>>> import numpy as np
>>> from numpy import linalg as LA
>>> np.set_printoptions(precision=4, suppress=True, linewidth=140)
>>> feats = np.load("x.npy")
>>> print(feats)
[[ -7.   2.  -6.   2.]
 [ -8.   2. -10.   3.]
 [  0.  -1.  -3.   1.]
 [ -8.   2. -12.   3.]]
>>> theta = np.radians(9)
>>> Rm = np.eye(4)
>>> Rm[1, 1] = Rm[3, 3] = np.cos(theta)
>>> Rm[1, 3], Rm[3, 1] = -np.sin(theta), np.sin(theta)
>>> print(Rm)
[[ 1.      0.      0.      0.    ]
 [ 0.      0.9877  0.     -0.1564]
 [ 0.      0.      1.      0.    ]
 [ 0.      0.1564  0.      0.9877]]
>>> other = feats @ Rm.T
>>> print(np.allclose(feats @ feats.T, other @ other.T))
True
>>> print(other)
[[ -7.       1.6625  -6.       2.2882]
 [ -8.       1.5061 -10.       3.2759]
 [  0.      -1.1441  -3.       0.8313]
 [ -8.       1.5061 -12.       3.2759]]
>>> f = np.array([3, 1])
>>> print(np.array([np.convolve(row, f, "same") for row in other]))
[[-21.      -2.0125 -16.3375   0.8647]
 [-24.      -3.4818 -28.4939  -0.1722]
 [  0.      -3.4324 -10.1441  -0.5062]
 [-24.      -3.4818 -34.4939  -2.1722]]
>>> P = np.triu(np.array([[3, 1, 0, 0], [2, 1, 2, 3], [1, 1, 1, 3], [2, 1, 2, 0]]), 1) + np.eye(4)
>>> other = P @ feats @ LA.inv(P)
>>> print(np.trace(other), np.trace(feats))
-5.0 -5.0
>>> print(other)
[[ -15.   19.  -54.  110.]
 [ -32.   38. -128.  284.]
 [ -24.   29.  -97.  214.]
 [  -8.   10.  -32.   69.]]
>>> print(round(float(LA.det(other)), 4))
-6.0
>>> print(P @ feats - feats @ P)
[[ -8.   9. -14.  15.]
 [-24.  12. -46.  35.]
 [-24.   6. -34.  21.]
 [  0.   8.  -4.  30.]]
